% python3 -q
>>> import numpy as np
>>> import numpy.linalg as la
>>> np.set_printoptions(precision=2, suppress=True, linewidth=120, legacy="1.25")
>>> J = np.load("m.npy")
>>> J
array([[ 0,  0, -1,  0],
       [ 0,  0,  0,  0],
       [ 0,  0,  0, -3],
       [ 1,  0,  0,  0]])
>>> la.svd(J, compute_uv=False)
array([3., 1., 1., 0.])
>>> la.pinv(J)
array([[ 0.  ,  0.  ,  0.  ,  1.  ],
       [ 0.  ,  0.  ,  0.  ,  0.  ],
       [-1.  ,  0.  ,  0.  ,  0.  ],
       [ 0.  ,  0.  , -0.33,  0.  ]])
>>> J @ J.T
array([[1, 0, 0, 0],
       [0, 0, 0, 0],
       [0, 0, 9, 0],
       [0, 0, 0, 1]])
>>> U, s, VT = la.svd(J)
>>> vecs = VT[:(s > 1e-8).sum()]
>>> rng = np.random.default_rng(2622)
>>> vec = J[1] + 3 * J[0] + rng.integers(2) * np.eye(4)[2]
>>> vec
array([ 0.,  0., -2.,  0.])
>>> vecs.T @ vecs
array([[1., 0., 0., 0.],
       [0., 0., 0., 0.],
       [0., 0., 1., 0.],
       [0., 0., 0., 1.]])
>>> round(float(la.norm(vec - vecs.T @ vecs @ vec)), 2)
0.0
>>> round(la.norm(J, 2) / la.norm(J), 2)
0.9
>>> la.cond(J) > 100
True
>>> vec = np.array([2, 2, 3, 4])
>>> np.einsum("ij,j->i", J, vec)
array([ -3,   0, -12,   2])
>>> J @ (2 * vec)
array([ -6,   0, -24,   4])
>>> (J * vec).sum(axis=1)
array([ -3,   0, -12,   2])
>>> J * vec
array([[  0,   0,  -3,   0],
       [  0,   0,   0,   0],
       [  0,   0,   0, -12],
       [  2,   0,   0,   0]])
>>> la.norm(J @ vec) <= la.norm(J, 2) * la.norm(vec) + 1e-9
True
>>> J @ np.eye(4)[0]
array([0., 0., 0., 1.])
>>> (J @ vec).argmax()
3
>>> np.sign((J @ vec).round(6))
array([-1,  0, -1,  1])
>>> J @ np.ones(4)
array([-1.,  0., -3.,  1.])
>>> J @ J
array([[ 0,  0,  0,  3],
       [ 0,  0,  0,  0],
       [-3,  0,  0,  0],
       [ 0,  0, -1,  0]])
>>> round(float(la.det(J)), 2)
0.0
>>> mat = np.loadtxt("layer5.csv", delimiter=",")
>>> mat
array([[ 0.,  1.,  3.,  3.,  1.,  3.,  1.,  1.,  0.,  0.],
       [ 0.,  1.,  0.,  2.,  1.,  3.,  3.,  1.,  0.,  0.],
       [ 3.,  0.,  1.,  2.,  0.,  3.,  3.,  1.,  0.,  0.],
       [ 0.,  2.,  0.,  1.,  2.,  1.,  1.,  1.,  0.,  0.],
       [ 0.,  3.,  3.,  1.,  3.,  1.,  0.,  2.,  0.,  0.],
       [ 2.,  2.,  3.,  1.,  2.,  2.,  2.,  3.,  0.,  0.],
       [ 0.,  0.,  2.,  3.,  2.,  1.,  2.,  1.,  0.,  0.],
       [ 1.,  1.,  2.,  1.,  3.,  1.,  1.,  1.,  0.,  0.],
       [ 0.,  0.,  0.,  0.,  0.,  0.,  0.,  0., -1., -1.],
       [ 0.,  0.,  0.,  0.,  0.,  0.,  0.,  0., -2., -2.]])
>>> # rank 9
>>> np.flatnonzero(la.matrix_power((mat != 0) + (mat.T != 0) + np.eye(10), 10)[8])
array([8, 9])
>>> np.sort(la.eigvals(mat).real)
array([-3.  , -2.71, -1.82,  0.  ,  0.09,  0.09,  0.87,  0.87,  1.43, 12.19])
>>> la.matrix_power(mat, 4)
array([[1675., 2554., 3375., 3219., 3530., 3481., 3200., 2825.,    0.,    0.],
       [1350., 2134., 2824., 2686., 2946., 2896., 2643., 2346.,    0.,    0.],
       [1636., 2567., 3455., 3293., 3569., 3530., 3213., 2844.,    0.,    0.],
       [ 950., 1509., 2006., 1906., 2095., 2051., 1875., 1662.,    0.,    0.],
       [1652., 2527., 3360., 3206., 3509., 3461., 3179., 2800.,    0.,    0.],
       [2162., 3333., 4461., 4260., 4629., 4589., 4193., 3695.,    0.,    0.],
       [1278., 1999., 2633., 2508., 2759., 2715., 2490., 2203.,    0.,    0.],
       [1388., 2157., 2900., 2761., 3001., 2966., 2713., 2399.,    0.,    0.],
       [   0.,    0.,    0.,    0.,    0.,    0.,    0.,    0.,   27.,   27.],
       [   0.,    0.,    0.,    0.,    0.,    0.,    0.,    0.,   54.,   54.]])
>>> np.allclose(mat, mat.T)
False
>>> round(np.abs(la.eigvals(mat)).max(), 2)
12.19
>>> np.allclose(mat @ mat.T, mat.T @ mat)
False
>>> mat @ mat
array([[16., 17., 19., 19., 21., 24., 24., 20.,  0.,  0.],
       [ 7., 15., 20., 18., 23., 16., 18., 18.,  0.,  0.],
       [10., 14., 27., 26., 22., 24., 21., 19.,  0.,  0.],
       [ 3., 13., 13., 12., 17., 13., 12., 12.,  0.,  0.],
       [13., 18., 19., 19., 22., 26., 23., 18.,  0.,  0.],
       [16., 19., 31., 30., 29., 33., 29., 23.,  0.,  0.],
       [ 9., 15., 17., 17., 21., 16., 16., 15.,  0.,  0.],
       [ 9., 16., 21., 18., 20., 20., 16., 16.,  0.,  0.],
       [ 0.,  0.,  0.,  0.,  0.,  0.,  0.,  0.,  3.,  3.],
       [ 0.,  0.,  0.,  0.,  0.,  0.,  0.,  0.,  6.,  6.]])
>>> mat.inv()
Traceback (most recent call last):
  File "<python-input-39>", line 1, in <module>
    mat.inv()
    ^^^^^^^
AttributeError: 'numpy.ndarray' object has no attribute 'inv'
